% python3 -q
>>> import numpy as np
>>> np.set_printoptions(precision=3, suppress=True, linewidth=100)
>>> q, _ = np.linalg.qr(np.array([[1.5, 0.0, 1.0, -2.6],
...     [2.6, 0.0, 2.4, -0.7],
...     [0.3, 0.1, 0.4, 0.4],
...     [0.3, -1.3, 1.4, -0.4]]))
>>> evecs, _ = np.linalg.qr(np.array([[-0.6, 0.9, 0.4, -0.8, -1.3],
...     [-0.2, 1.3, 1.1, 1.0, -0.6],
...     [-0.1, 1.6, 0.7, -1.4, 0.0],
...     [-1.7, 2.3, 0.7, -0.8, -0.4],
...     [1.6, -0.2, 1.3, 0.9, -1.6]]))
>>> sig = 10 * 0.2 ** np.arange(4)
>>> X = q[:, :4] * sig @ evecs[:4]
>>> print(X)
[[ 1.247  0.625 -1.413 -3.134  3.29 ]
 [ 2.125  1.468 -1.913 -5.461  5.785]
 [ 0.315  0.394 -0.134 -0.544  0.703]
 [ 0.086 -0.762  0.49  -2.016 -0.165]]
>>> print(round(float(np.linalg.norm(X[2] - X[0])), 3))
3.994
>>> print(np.round(X[2] @ X[0], 3))
4.848
>>> print(np.linalg.norm(X, axis=1).argmax())
1
>>> print(round(float(np.linalg.norm(X) ** 2 / np.linalg.norm(X, 2) ** 2), 3))
1.042
>>> th = np.radians(120)
>>> Rm = np.eye(5)
>>> Rm[1, 1] = Rm[2, 2] = np.cos(th)
>>> Rm[1, 2], Rm[2, 1] = -np.sin(th), np.sin(th)
>>> print(Rm)
[[ 1.     0.     0.     0.     0.   ]
 [ 0.    -0.5   -0.866  0.     0.   ]
 [ 0.     0.866 -0.5    0.     0.   ]
 [ 0.     0.     0.     1.     0.   ]
 [ 0.     0.     0.     0.     1.   ]]
>>> Y = X @ Rm.T
>>> print(Y)
[[ 1.247  0.911  1.247 -3.134  3.29 ]
 [ 2.125  0.923  2.227 -5.461  5.785]
 [ 0.315 -0.081  0.409 -0.544  0.703]
 [ 0.086 -0.044 -0.905 -2.016 -0.165]]
>>> print(np.linalg.svd(X, compute_uv=False), np.linalg.svd(Y, compute_uv=False))
[10.    2.    0.4   0.08] [10.    2.    0.4   0.08]
>>> print(np.allclose(np.linalg.norm(X, axis=1), np.linalg.norm(Y, axis=1)))
True
>>> print(round(float(np.linalg.det(Rm)), 3), round(float(np.trace(Rm)), 3))
1.0 2.0
